In [1]: import numpy as np

In [2]: np.set_printoptions(precision=2, suppress=True, linewidth=160, floatmode="fixed")

In [3]: def rnd(a):
   ...:     return np.round(a, 2) + 0
   ...: 

In [4]: E = np.array([[3, -3, 2, -3, -3],
   ...:     [-1, 2, 0, 1, -2],
   ...:     [0, -2, -3, -1, 0],
   ...:     [-1, 5, 2, 1, -11]])

In [5]: x = np.array([0, -1, 2, 2, 2])

In [6]: E @ np.eye(5)[3]
Out[6]: array([-3.00,  1.00, -1.00,  1.00])

In [7]: E * x
Out[7]: 
array([[  0,   3,   4,  -6,  -6],
       [  0,  -2,   0,   2,  -4],
       [  0,   2,  -6,  -2,   0],
       [  0,  -5,   4,   2, -22]])

In [8]: E @ np.ones(5)
Out[8]: array([-4.00,  0.00, -6.00, -4.00])

In [9]: np.linalg.norm(E @ x) <= np.linalg.norm(E, 2) * np.linalg.norm(x) + 1e-9
Out[9]: np.True_

In [10]: r0, g = E[2], E[1]

In [11]: r0 @ r0
Out[11]: np.int64(14)

In [12]: p = (r0 @ g) / (r0 @ r0) * r0

In [13]: rnd(g - p)
Out[13]: array([-1.00,  1.29, -1.07,  0.64, -2.00])

In [14]: np.linalg.matrix_rank(np.outer(r0, g))
Out[14]: np.int64(1)

In [15]: rnd(p)
Out[15]: array([0.00, 0.71, 1.07, 0.36, 0.00])

In [16]: rng = np.random.default_rng(568998)

In [17]: Y = E + rng.integers(-2, 3, (4, 3)) @ rng.integers(-2, 3, (3, 5))

In [18]: Y
Out[18]: 
array([[ -4,  -6,  -4,   3,   1],
       [ -5,  -2,  -4,   3,   2],
       [ -3,   3,  -4,   1,  -6],
       [  0,   6,   3,  -1, -13]])

In [19]: Y - E
Out[19]: 
array([[-7, -3, -6,  6,  4],
       [-4, -4, -4,  2,  4],
       [-3,  5, -1,  2, -6],
       [ 1,  1,  1, -2, -2]])

In [20]: print(np.abs(Y - E).sum(axis=1))
[26 18 17  7]

In [21]: print(np.linalg.matrix_rank(Y - E, tol=1e-8))
3

In [22]: rnd(np.linalg.svd(Y - E, compute_uv=False))
Out[22]: array([14.75,  8.91,  1.72,  0.00])

In [23]: rnd(np.linalg.norm(Y[0], 1)), rnd(np.linalg.norm(Y[0], np.inf))
Out[23]: (np.float64(18.0), np.float64(6.0))

In [24]: print(rnd(np.linalg.norm(Y, axis=0)))
[ 7.07  9.22  7.55  4.47 14.49]

In [25]: rnd(np.linalg.norm(Y, "nuc"))
Out[25]: np.float64(33.32)

In [26]: print(Y[0] @ Y[1])
59

In [27]: M = np.load("out3.npy")

In [28]: M
Out[28]: 
array([[ 0.97, -2.06,  0.51, -0.22, -0.30, -1.20,  1.40],
       [ 0.86,  0.13, -1.46, -1.11, -1.31, -0.80, -1.60],
       [ 0.54, -0.38,  1.86, -1.36, -0.05, -0.58, -1.70],
       [-1.02, -2.01, -0.34, -0.07, -0.04, -1.53, -1.21],
       [-1.48,  0.23, -1.06, -0.97, -0.62,  1.27,  1.64],
       [ 1.43,  1.85,  0.27, -0.26, -1.31, -0.06,  1.30],
       [-0.11,  1.32, -1.59, -0.16, -1.64,  0.94,  1.05],
       [ 0.23, -1.41,  0.84, -1.53,  0.76,  1.62,  0.84],
       [ 1.66,  1.52,  0.34, -0.18,  1.81, -0.70,  0.10],
       [-0.04,  2.14, -0.09,  0.34,  1.25,  1.41,  0.88]])

In [29]: x = np.array([1, 1, 0, 2, 1, 0, 0])

In [30]: target = M @ x

In [31]: rnd(np.linalg.solve(M.T @ M, M.T @ target))
Out[31]: array([1.00, 1.00, 0.00, 2.00, 1.00, 0.00, 0.00])

In [32]: rnd(np.linalg.pinv(M) @ M)
Out[32]: 
array([[1.00, 0.00, 0.00, 0.00, 0.00, 0.00, 0.00],
       [0.00, 1.00, 0.00, 0.00, 0.00, 0.00, 0.00],
       [0.00, 0.00, 1.00, 0.00, 0.00, 0.00, 0.00],
       [0.00, 0.00, 0.00, 1.00, 0.00, 0.00, 0.00],
       [0.00, 0.00, 0.00, 0.00, 1.00, 0.00, 0.00],
       [0.00, 0.00, 0.00, 0.00, 0.00, 1.00, 0.00],
       [0.00, 0.00, 0.00, 0.00, 0.00, 0.00, 1.00]])

In [33]: target = target + 0.02 * rng.normal(size=10)

In [34]: rnd(target)
Out[34]: array([-1.86, -2.55, -2.63, -3.23, -3.83,  1.47, -0.78, -3.50,  4.65,  3.99])

In [35]: c, *_ = np.linalg.lstsq(M, target)

In [36]: print(rnd(np.linalg.norm(target - M @ c)))
0.06

In [37]: c.round()
Out[37]: array([ 1.00,  1.00,  0.00,  2.00,  1.00,  0.00, -0.00])

In [38]: rnd(c)
Out[38]: array([1.01, 1.00, 0.01, 2.01, 1.00, 0.00, 0.00])

In [39]: hat = M @ np.linalg.solve(M.T @ M, M.T)

In [40]: np.linalg.matrix_rank(np.eye(10) - hat)
Out[40]: np.int64(3)

In [41]: rnd(np.trace(hat))
Out[41]: np.float64(7.0)

In [42]: rnd(hat @ M[:, 4])
Out[42]: array([-0.30, -1.31, -0.05, -0.04, -0.62, -1.31, -1.64,  0.76,  1.81,  1.25])

In [43]: A = rng.normal(size=(36, 3))

In [44]: A = 5 * A / np.linalg.norm(A, axis=1, keepdims=True)

In [45]: rnd(A)
Out[45]: 
array([[ 0.07,  0.59, -4.96],
       [ 0.54,  2.46,  4.32],
       [-2.89,  3.85,  1.36],
       [-2.56,  2.16, -3.71],
       [-3.34,  1.14,  3.54],
       [-1.97,  3.52,  2.96],
       [-1.09,  3.91,  2.91],
       [-1.41, -4.00, -2.65],
       [ 2.48, -3.97, -1.77],
       [ 3.35,  3.50,  1.23],
       [-3.08, -2.39, -3.14],
       [ 3.13,  3.87,  0.50],
       [ 2.42, -3.25, -2.93],
       [-3.22, -1.82, -3.36],
       [-3.03, -2.75,  2.87],
       [-2.90,  0.63,  4.03],
       [-3.39, -0.68, -3.61],
       [-0.79, -3.05, -3.88],
       [ 2.59, -2.20,  3.67],
       [-4.14, -2.02, -1.96],
       [ 4.62, -0.96, -1.67],
       [-4.47,  1.20, -1.89],
       [ 2.34,  0.89,  4.33],
       [-3.33,  3.15,  2.01],
       [-1.22,  1.33,  4.66],
       [ 1.11,  0.59,  4.84],
       [ 4.47, -1.48, -1.67],
       [ 3.05, -3.96, -0.02],
       [-4.88, -1.04,  0.38],
       [-0.23,  4.30,  2.55],
       [-2.22, -0.74,  4.42],
       [-3.82,  0.66,  3.15],
       [ 0.88,  1.65,  4.64],
       [-1.23,  2.51,  4.14],
       [ 3.46,  3.57,  0.51],
       [ 1.78, -4.64,  0.55]])

In [46]: cen = A - A.mean(axis=0)

In [47]: V = np.linalg.svd(cen)[2][:2]

In [48]: Y = cen - cen @ V.T @ V

In [49]: print(rnd(np.linalg.norm(Y) / np.linalg.norm(cen)))
0.43

In [50]: print(np.linalg.norm(Y, axis=1).round(6).argmax())
14

In [51]: rnd(np.diag(V.T @ V))
Out[51]: array([0.97, 0.36, 0.66])

In [52]: rnd(np.cov(cen @ V.T, rowvar=False))
Out[52]: 
array([[12.18,  0.00],
       [ 0.00,  8.09]])

In [53]: cen = (A - A.mean(axis=0)) / A.std(axis=0)

In [54]: cen.std(axis=0)
Out[54]: array([1.00, 1.00, 1.00])

In [55]: c = np.linalg.lstsq(np.delete(cen, 2, axis=1), cen[:, 2])[0]

In [56]: rnd(1 - np.var(cen[:, 2] - np.delete(cen, 2, axis=1) @ c))
Out[56]: np.float64(0.19)

In [57]: np.abs(c).argmax()
Out[57]: np.int64(1)

In [58]: Y = np.c_[A[:, :1] @ np.array([[3]]), np.array([4, 0, 5, 0, 1, 3, 4, 4, 3, 3, 3, 2, 4, 0, 0, 2, 4, 1, 5, 4, 5, 4, 1, 2, 4, 3, 1, 2, 3, 0, 5, 0, 1, 5, 1, 2])]

In [59]: print(rnd(Y))
[[  0.22   4.00]
 [  1.63   0.00]
 [ -8.66   5.00]
 [ -7.68   0.00]
 [-10.02   1.00]
 [ -5.90   3.00]
 [ -3.28   4.00]
 [ -4.22   4.00]
 [  7.44   3.00]
 [ 10.05   3.00]
 [ -9.23   3.00]
 [  9.39   2.00]
 [  7.26   4.00]
 [ -9.67   0.00]
 [ -9.10   0.00]
 [ -8.69   2.00]
 [-10.16   4.00]
 [ -2.37   1.00]
 [  7.77   5.00]
 [-12.41   4.00]
 [ 13.85   5.00]
 [-13.41   4.00]
 [  7.02   1.00]
 [ -9.98   2.00]
 [ -3.67   4.00]
 [  3.34   3.00]
 [ 13.42   1.00]
 [  9.15   2.00]
 [-14.63   3.00]
 [ -0.69   0.00]
 [ -6.67   5.00]
 [-11.47   0.00]
 [  2.63   1.00]
 [ -3.69   5.00]
 [ 10.39   1.00]
 [  5.34   2.00]]

In [60]: np.linalg.matrix_rank(Y)
Out[60]: np.int64(2)

In [61]: np.linalg.matrix_rank(np.c_[A, Y])
Out[61]: np.int64(4)

In [62]: Q, R = np.linalg.qr(A)

In [63]: rnd(R)
Out[63]: 
array([[-17.04,   1.39,   0.50],
       [  0.00, -15.97,  -8.12],
       [  0.00,   0.00,  16.92]])

In [64]: Q.shape, R.shape
Out[64]: ((36, 3), (3, 3))

In [65]: rnd(np.abs(np.diag(R)))
Out[65]: array([17.04, 15.97, 16.92])

In [66]: print(np.allclose(R.T @ R, A.T @ A))
True

In [67]: rnd(np.trace(Q @ Q.T))
Out[67]: np.float64(3.0)

In [68]: K = np.array([[-1.1, 0.3, 0.6, -0.2, 0.2, 1.2, 0.6, 0.2, 0.9, 0.0, 2.4, 1.0],
    ...:     [-0.1, 0.8, 0.1, 0.1, -1.5, -0.4, 1.0, -0.3, 1.0, 0.3, -1.9, -0.3],
    ...:     [-0.7, 2.2, -0.8, 0.4, 0.1, 0.1, 1.0, 2.1, 0.2, 0.6, -0.2, 0.0],
    ...:     [-0.1, -1.2, 0.2, 0.2, -0.8, -0.6, -0.2, 0.5, 1.5, 1.4, -1.1, -1.6]])

In [69]: K[3] = K[1] + 0.1 * rng.normal(size=12)

In [70]: rnd(K)
Out[70]: 
array([[-1.10,  0.30,  0.60, -0.20,  0.20,  1.20,  0.60,  0.20,  0.90,  0.00,  2.40,  1.00],
       [-0.10,  0.80,  0.10,  0.10, -1.50, -0.40,  1.00, -0.30,  1.00,  0.30, -1.90, -0.30],
       [-0.70,  2.20, -0.80,  0.40,  0.10,  0.10,  1.00,  2.10,  0.20,  0.60, -0.20,  0.00],
       [-0.10,  0.80,  0.15,  0.00, -1.63, -0.49,  1.03, -0.41,  1.02,  0.21, -1.96, -0.14]])

In [71]: rnd(np.linalg.norm(K, 2) / np.linalg.norm(K))
Out[71]: np.float64(0.73)

In [72]: print(rnd(np.linalg.norm(K) ** 2 / np.linalg.norm(K, 2) ** 2))
1.89

In [73]: print(rnd(np.linalg.norm(K[2] - K[0])))
4.44

In [74]: print(rnd(np.linalg.norm(K, "nuc")))
11.04

In [75]: rnd(np.linalg.norm(K, 1)), rnd(np.linalg.norm(K, np.inf))
Out[75]: (np.float64(6.46), np.float64(8.7))

In [76]: rnd(np.linalg.norm(K, axis=1))
Out[76]: array([3.34, 2.99, 3.46, 3.13])

In [77]: rnd(np.linalg.norm(K[2], 1)), rnd(np.linalg.norm(K[2], np.inf))
Out[77]: (np.float64(8.4), np.float64(2.2))

In [78]: U, s, Vh = np.linalg.svd(K)

In [79]: print(rnd(s))
[4.71 3.65 2.52 0.16]

In [80]: Y = U[:, :3] @ np.diag(s[:3]) @ Vh[:3]

In [81]: rnd(np.abs(K - Y).max())
Out[81]: np.float64(0.08)

In [82]: rnd(Y)
Out[82]: 
array([[-1.10,  0.30,  0.60, -0.20,  0.20,  1.20,  0.60,  0.20,  0.90,  0.00,  2.40,  1.00],
       [-0.10,  0.82,  0.09,  0.06, -1.51, -0.44,  1.00, -0.30,  0.97,  0.26, -1.90, -0.22],
       [-0.70,  2.20, -0.80,  0.40,  0.10,  0.10,  1.00,  2.10,  0.20,  0.60, -0.20,  0.00],
       [-0.10,  0.78,  0.16,  0.04, -1.62, -0.45,  1.03, -0.42,  1.05,  0.25, -1.96, -0.21]])

In [83]: rnd(np.linalg.norm(K - Y, 2)), rnd(s[3])
Out[83]: (np.float64(0.16), np.float64(0.16))

In [84]: W0 = np.loadtxt("a.csv", delimiter=",")

In [85]: W0
Out[85]: 
array([[ 0.00,  3.00, -1.00,  2.00, -3.00,  1.00, -3.00],
       [ 0.00,  0.00,  2.00,  0.00,  1.00,  2.00,  1.00],
       [ 0.00,  0.00,  0.00,  2.00,  3.00, -3.00,  0.00],
       [ 0.00,  0.00,  0.00,  0.00, -1.00,  1.00,  0.00],
       [ 0.00,  0.00,  0.00,  0.00,  0.00,  2.00,  3.00],
       [ 0.00,  0.00,  0.00,  0.00,  0.00,  0.00,  0.00],
       [ 0.00,  0.00,  0.00,  0.00,  0.00,  0.00,  0.00]])

In [86]: z = rng.permutation(7)

In [87]: print(z)
[3 1 2 5 6 0 4]

In [88]: Y = W0[z][:, z]

In [89]: rnd(np.sort(np.abs(np.linalg.eigvals(Y))))
Out[89]: array([0.00, 0.00, 0.00, 0.00, 0.00, 0.00, 0.00])

In [90]: print(np.diag(Y))
[0.00 0.00 0.00 0.00 0.00 0.00 0.00]

In [91]: x = np.array([0, 1, 5, 2, 8, 9, 1, 5, 8, 5, 2, 3])

In [92]: h1 = np.maximum(K @ x, 0)

In [93]: rnd(K.T @ h1)
Out[93]: array([-46.57,  45.65,   6.02,   0.18,   8.02,  39.92,  35.54,  40.82,  31.99,   9.84,  73.28,  31.90])

In [94]: print(np.maximum(K @ (3 * x), 0))
[95.70  0.00 49.20  0.00]

In [95]: h1
Out[95]: array([31.90,  0.00, 16.40,  0.00])

In [96]: rnd(np.tanh(K @ x))
Out[96]: array([ 1.00, -1.00,  1.00, -1.00])

In [97]: K * (h1 > 1e-9)[:, None]
Out[97]: 
array([[-1.10,  0.30,  0.60, -0.20,  0.20,  1.20,  0.60,  0.20,  0.90,  0.00,  2.40,  1.00],
       [-0.00,  0.00,  0.00,  0.00, -0.00, -0.00,  0.00, -0.00,  0.00,  0.00, -0.00, -0.00],
       [-0.70,  2.20, -0.80,  0.40,  0.10,  0.10,  1.00,  2.10,  0.20,  0.60, -0.20,  0.00],
       [-0.00,  0.00,  0.00, -0.00, -0.00, -0.00,  0.00, -0.00,  0.00,  0.00, -0.00, -0.00]])

In [98]: arr = np.load("m.npy")

In [99]: arr
Out[99]: 
array([[  1,   3,   2,  10,  -1],
       [ -2,  -2,  -1,  -5,   0],
       [  2,   3,   0,   0,   3],
       [ -1,  -1,  -2, -10,   2],
       [ -1,   1,  -3, -15,   1],
       [  3,  -2,  -2, -10,  -1]])

In [100]: def softmax(z):
     ...:     e = np.exp(z - z.max(axis=-1, keepdims=True))
     ...:     return e / e.sum(axis=-1, keepdims=True)
     ...: 

In [101]: rnd(softmax(arr[1] + 4))
Out[101]: array([0.08, 0.08, 0.22, 0.00, 0.61])

In [102]: print(rnd(softmax(arr).sum(axis=1)))
[1.00 1.00 1.00 1.00 1.00 1.00]

In [103]: att = arr @ arr.T / np.sqrt(5)

In [104]: rnd(softmax(att))
Out[104]: 
array([[1.00, 0.00, 0.00, 0.00, 0.00, 0.00],
       [0.00, 0.00, 0.00, 0.00, 1.00, 0.00],
       [0.00, 0.00, 1.00, 0.00, 0.00, 0.00],
       [0.00, 0.00, 0.00, 0.00, 1.00, 0.00],
       [0.00, 0.00, 0.00, 0.00, 1.00, 0.00],
       [0.00, 0.00, 0.00, 0.00, 1.00, 0.00]])

In [105]: print(rnd(softmax(att + np.triu(np.full(att.shape, -np.inf), 1))))
[[1.00 0.00 0.00 0.00 0.00 0.00]
 [0.00 1.00 0.00 0.00 0.00 0.00]
 [0.00 0.00 1.00 0.00 0.00 0.00]
 [0.00 0.00 0.00 1.00 0.00 0.00]
 [0.00 0.00 0.00 0.00 1.00 0.00]
 [0.00 0.00 0.00 0.00 1.00 0.00]]

In [106]: mat = np.loadtxt("mat.csv", delimiter=",")

In [107]: print(mat)
[[ 4.00  6.00 -4.00  1.00 -5.00  3.00 -7.00  0.00  2.00]
 [-5.00 -8.00  6.00  2.00  7.00 -7.00 -1.00  8.00 -4.00]
 [-2.00  8.00  9.00  7.00  4.00  6.00  0.00  0.00 -4.00]
 [-9.00 -2.00  4.00  2.00 -8.00  3.00 -9.00  2.00 -6.00]
 [ 6.00  8.00  8.00  1.00  7.00 -9.00 -4.00 -9.00  8.00]
 [ 8.00  9.00  3.00  3.00  8.00  8.00  9.00  3.00 -1.00]
 [ 0.00  8.00  9.00  7.00 -5.00  5.00 -3.00  1.00  2.00]
 [-1.00  9.00 -3.00 -5.00  3.00 -5.00 -9.00 -6.00 -8.00]
 [ 4.00 -4.00  4.00  9.00 -1.00 -7.00  0.00  4.00 -9.00]
 [ 6.00 -3.00 -5.00 -3.00  3.00  2.00  0.00  6.00 -2.00]
 [ 1.00  6.00 -9.00 -4.00 -4.00 -1.00  7.00 -6.00  0.00]
 [ 8.00  3.00 -7.00 -7.00 -6.00 -8.00  7.00  1.00 -7.00]]

In [108]: hat = mat @ np.linalg.solve(mat.T @ mat, mat.T)

In [109]: np.allclose(hat @ hat, hat)
Out[109]: True

In [110]: rnd(np.diag(hat))
Out[110]: array([0.79, 0.98, 0.48, 0.59, 0.86, 0.67, 0.63, 0.86, 0.98, 0.53, 0.70, 0.92])

In [111]: x = np.array([5, 5, 3, 4, 3, 0, 3, 0, 5])

In [112]: target = mat @ x

In [113]: rnd(np.linalg.solve(mat.T @ mat, mat.T @ target))
Out[113]: array([5.00, 5.00, 3.00, 4.00, 3.00, 0.00, 3.00, 0.00, 5.00])

In [114]: target
Out[114]: array([  16.00,  -41.00,   77.00, -116.00,  147.00,  152.00,   81.00,  -47.00,    0.00,  -13.00,    1.00,  -26.00])

In [115]: rnd(np.linalg.lstsq(mat, target)[0])
Out[115]: array([5.00, 5.00, 3.00, 4.00, 3.00, 0.00, 3.00, 0.00, 5.00])

In [116]: rnd(np.linalg.pinv(mat) @ mat)
Out[116]: 
array([[1.00, 0.00, 0.00, 0.00, 0.00, 0.00, 0.00, 0.00, 0.00],
       [0.00, 1.00, 0.00, 0.00, 0.00, 0.00, 0.00, 0.00, 0.00],
       [0.00, 0.00, 1.00, 0.00, 0.00, 0.00, 0.00, 0.00, 0.00],
       [0.00, 0.00, 0.00, 1.00, 0.00, 0.00, 0.00, 0.00, 0.00],
       [0.00, 0.00, 0.00, 0.00, 1.00, 0.00, 0.00, 0.00, 0.00],
       [0.00, 0.00, 0.00, 0.00, 0.00, 1.00, 0.00, 0.00, 0.00],
       [0.00, 0.00, 0.00, 0.00, 0.00, 0.00, 1.00, 0.00, 0.00],
       [0.00, 0.00, 0.00, 0.00, 0.00, 0.00, 0.00, 1.00, 0.00],
       [0.00, 0.00, 0.00, 0.00, 0.00, 0.00, 0.00, 0.00, 1.00]])

In [117]: target = target + 0.02 * rng.normal(size=12)

In [118]: rnd(target)
Out[118]: array([  16.00,  -41.03,   76.98, -115.99,  147.03,  152.03,   81.01,  -47.02,   -0.03,  -13.02,    1.02,  -26.01])

In [119]: c, *_ = np.linalg.lstsq(mat, target)

In [120]: print(c.round())
[ 5.00  5.00  3.00  4.00  3.00  0.00  3.00 -0.00  5.00]

In [121]: rnd(np.linalg.norm(target - mat @ c))
Out[121]: np.float64(0.04)

In [122]: rnd(c)
Out[122]: array([5.00, 5.00, 3.00, 4.00, 3.00, 0.00, 3.00, 0.00, 5.00])
